>>> import numpy as np
>>> from numpy import linalg as LA
>>> np.set_printoptions(precision=2, suppress=True, linewidth=100)
>>> def rd(a):
...     return np.round(a, 2) + 0
... 
>>> M = np.load("layer12.npy")
>>> M
array([[ 3, -2,  0,  0],
       [-3,  2,  0,  0],
       [ 0,  0,  3, -2],
       [ 0,  0, -3,  2]])
>>> # rank 2
>>> rd(np.abs(LA.eigvals(M)).max())
np.float64(5.0)
>>> LA.determinant(M)
Traceback (most recent call last):
  File "<python-input-8>", line 1, in <module>
    LA.determinant(M)
    ^^^^^^^^^^^^^^
AttributeError: module 'numpy.linalg' has no attribute 'determinant'
>>> np.allclose(M @ M.T, M.T @ M)
False
>>> LA.matrix_power(M, 3)
array([[ 75, -50,   0,   0],
       [-75,  50,   0,   0],
       [  0,   0,  75, -50],
       [  0,   0, -75,  50]])
>>> M @ M
array([[ 15, -10,   0,   0],
       [-15,  10,   0,   0],
       [  0,   0,  15, -10],
       [  0,   0, -15,  10]])
>>> M.inv()
Traceback (most recent call last):
  File "<python-input-12>", line 1, in <module>
    M.inv()
    ^^^^^
AttributeError: 'numpy.ndarray' object has no attribute 'inv'
>>> np.unique(M.round(6), axis=0).shape
(4, 4)
>>> try:
...     LA.inv(M)
... except LA.LinAlgError as e:
...     print(e)
... 
Singular matrix
>>> rd(np.trace(LA.pinv(M) @ M))
np.float64(2.0)
>>> LA.cond(M) > 100
np.True_
>>> np.argsort(-LA.norm(M, axis=0).round(6), kind="stable")[:3]
array([0, 2, 1])
>>> rd(LA.norm(M, 2) / LA.norm(M))
np.float64(0.71)
>>> W0 = np.loadtxt("a.csv", delimiter=",")
>>> W0
array([[ 2.05,  1.02,  0.96,  2.15,  0.92,  0.02,  2.99, -0.07,  0.  ,  0.97,  0.01,  2.  ,  2.  ,
         2.07],
       [ 1.75,  1.18,  1.04,  1.93,  0.96,  0.08,  3.04, -0.06, -0.18,  1.04, -0.11,  2.05,  2.08,
         2.07],
       [ 1.78,  1.24,  1.  ,  1.99,  0.96,  0.16,  2.99, -0.17, -0.07,  1.05,  0.13,  1.91,  1.71,
         2.12],
       [ 1.89,  1.09,  1.07,  2.08,  1.15, -0.06,  3.19,  0.01,  0.04,  0.99,  0.21,  2.07,  2.09,
         2.05],
       [ 1.95,  0.95,  0.96,  2.04,  0.9 ,  0.  ,  3.13,  0.15,  0.08,  1.02, -0.02,  1.99,  1.97,
         1.97],
       [ 2.09,  1.09,  0.91,  1.95,  0.97, -0.13,  3.09, -0.06,  0.12,  0.95, -0.1 ,  2.12,  2.03,
         2.08],
       [ 1.84,  1.03,  0.69,  1.9 ,  0.95, -0.05,  3.1 ,  0.06, -0.13,  0.97, -0.07,  2.07,  2.15,
         1.71],
       [ 2.03,  1.16,  1.  ,  2.15,  1.01, -0.14,  3.05,  0.05,  0.15,  0.98,  0.16,  1.92,  1.98,
         2.04],
       [ 1.99,  0.96,  0.98,  1.99,  1.03,  0.15,  3.06,  0.05,  0.02,  1.06, -0.03,  2.02,  2.04,
         1.98],
       [ 2.17,  1.04,  1.18,  1.94,  0.9 ,  0.13,  3.13, -0.2 ,  0.1 ,  0.82, -0.08,  2.08,  1.95,
         2.  ],
       [ 1.93,  1.13,  0.99,  2.27,  1.08,  0.03,  3.01, -0.1 , -0.01,  0.86,  0.21,  1.95,  2.05,
         1.96],
       [ 2.03,  1.19,  1.05,  2.14,  0.8 , -0.03,  3.03,  0.09,  0.03,  1.15,  0.01,  2.07,  2.17,
         2.07],
       [ 2.16,  1.08,  0.97,  2.03,  1.06,  0.18,  2.91,  0.06, -0.07,  0.88, -0.05,  1.96,  1.98,
         1.98],
       [ 1.97,  0.97,  1.1 ,  2.01,  1.07, -0.04,  2.87,  0.14, -0.06,  1.03,  0.  ,  2.22,  2.19,
         2.19],
       [ 1.98,  0.93,  1.03,  2.  ,  0.91, -0.03,  2.96, -0.03,  0.01,  0.98, -0.03,  2.01,  1.86,
         2.2 ],
       [ 2.2 ,  1.05,  1.01,  1.94,  0.81,  0.14,  3.07,  0.11, -0.03,  1.09,  0.03,  2.06,  2.04,
         1.99],
       [ 2.19,  1.04,  0.91,  1.95,  0.91,  0.11,  2.97,  0.08, -0.22,  1.02, -0.06,  1.89,  2.01,
         2.02],
       [ 2.11,  1.  ,  0.03,  2.99,  0.04,  1.94,  0.94,  1.08,  1.08,  0.94, -0.01,  1.96,  2.91,
         2.92],
       [ 1.89,  0.88,  0.  ,  2.94,  0.03,  1.97,  1.07,  0.89,  0.95,  0.91, -0.08,  1.92,  2.89,
         3.17],
       [ 1.88,  1.11,  0.06,  2.97, -0.03,  2.01,  0.99,  0.77,  1.16,  1.04, -0.05,  2.02,  3.02,
         3.12],
       [ 2.  ,  0.99,  0.12,  3.06,  0.15,  2.04,  1.05,  0.87,  1.01,  0.82, -0.07,  2.04,  3.01,
         3.01],
       [ 2.  ,  1.1 ,  0.08,  3.02,  0.07,  1.97,  0.94,  0.94,  0.99,  0.84,  0.02,  2.04,  2.91,
         3.11],
       [ 2.01,  1.09, -0.08,  2.9 , -0.22,  2.1 ,  1.11,  1.01,  1.02,  1.03, -0.15,  1.98,  2.94,
         2.92],
       [ 1.93,  1.07,  0.01,  3.17,  0.13,  1.92,  1.07,  0.97,  0.81,  0.98, -0.01,  1.91,  2.96,
         2.9 ],
       [ 1.87,  0.89,  0.02,  2.95,  0.11,  2.01,  0.99,  0.84,  0.91,  0.94, -0.07,  1.96,  3.  ,
         3.02],
       [ 1.99,  1.01, -0.03,  3.13, -0.04,  2.11,  0.89,  1.03,  0.95,  1.11,  0.05,  2.  ,  3.  ,
         3.01],
       [ 2.06,  0.98,  0.15,  2.95, -0.01,  1.84,  0.95,  0.89,  0.85,  1.11,  0.04,  2.13,  3.19,
         3.07],
       [ 2.01,  0.98, -0.06,  2.95, -0.02,  2.05,  1.09,  0.84,  0.94,  1.12, -0.07,  1.86,  3.05,
         3.08],
       [ 2.04,  1.14, -0.03,  2.92,  0.08,  2.13,  0.87,  1.13,  1.18,  1.04,  0.09,  2.11,  3.06,
         2.8 ],
       [ 2.1 ,  1.11,  0.02,  2.96,  0.09,  2.06,  1.11,  0.96,  1.17,  1.06, -0.03,  2.09,  3.08,
         3.09],
       [ 1.99,  0.95, -0.09,  2.87,  0.07,  2.1 ,  1.03,  1.02,  0.93,  0.97,  0.07,  2.02,  3.12,
         3.04],
       [ 2.1 ,  0.97, -0.09,  2.9 ,  0.15,  2.01,  1.02,  1.05,  1.12,  1.11, -0.02,  1.85,  3.04,
         3.07],
       [ 1.99,  1.  , -0.07,  3.03,  0.04,  1.99,  1.  ,  1.06,  1.03,  1.21,  0.07,  1.96,  3.03,
         2.87],
       [ 1.98,  1.  , -0.02,  3.17,  0.14,  2.28,  1.26,  0.89,  0.94,  1.12, -0.18,  2.07,  2.91,
         3.  ]])
>>> Xc = W0 - W0.mean(axis=1)
Traceback (most recent call last):
  File "<python-input-21>", line 1, in <module>
    Xc = W0 - W0.mean(axis=1)
         ~~~^~~~~~~~~~~~~~~~~
ValueError: operands could not be broadcast together with shapes (34,14) (34,) 
>>> Xc = W0 - W0.mean(axis=0)
>>> U, sv, Vt = LA.svd(Xc, full_matrices=False)
>>> np.abs(U[:, 0]).argmax()
np.int64(25)
>>> rd(np.abs(Vt[-1]))
array([0.22, 0.04, 0.56, 0.07, 0.01, 0.05, 0.02, 0.18, 0.15, 0.03, 0.3 , 0.6 , 0.31, 0.17])
>>> rd(Vt[0] * np.sign(Vt[0, np.abs(Vt[0]).argmax()]))
array([ 0.  ,  0.01,  0.26, -0.25,  0.24, -0.52,  0.53, -0.25, -0.26, -0.01,  0.01,  0.01, -0.26,
       -0.26])
>>> (np.sign(U[:, 0]) == np.sign(U[0, 0])).astype(int)
array([1, 1, 1, 1, 1, 1, 1, 1, 1, 1, 1, 1, 1, 1, 1, 1, 1, 0, 0, 0, 0, 0, 0, 0, 0, 0, 0, 0, 0, 0, 0,
       0, 0, 0])
>>> rd(Xc.mean(axis=0))
array([0., 0., 0., 0., 0., 0., 0., 0., 0., 0., 0., 0., 0., 0.])
>>> rd(sv)
array([11.18,  0.82,  0.76,  0.71,  0.66,  0.59,  0.56,  0.53,  0.49,  0.45,  0.38,  0.32,  0.27,
        0.23])
>>> rd((sv ** 2).sum() ** 2 / (sv ** 4).sum())
np.float64(1.06)
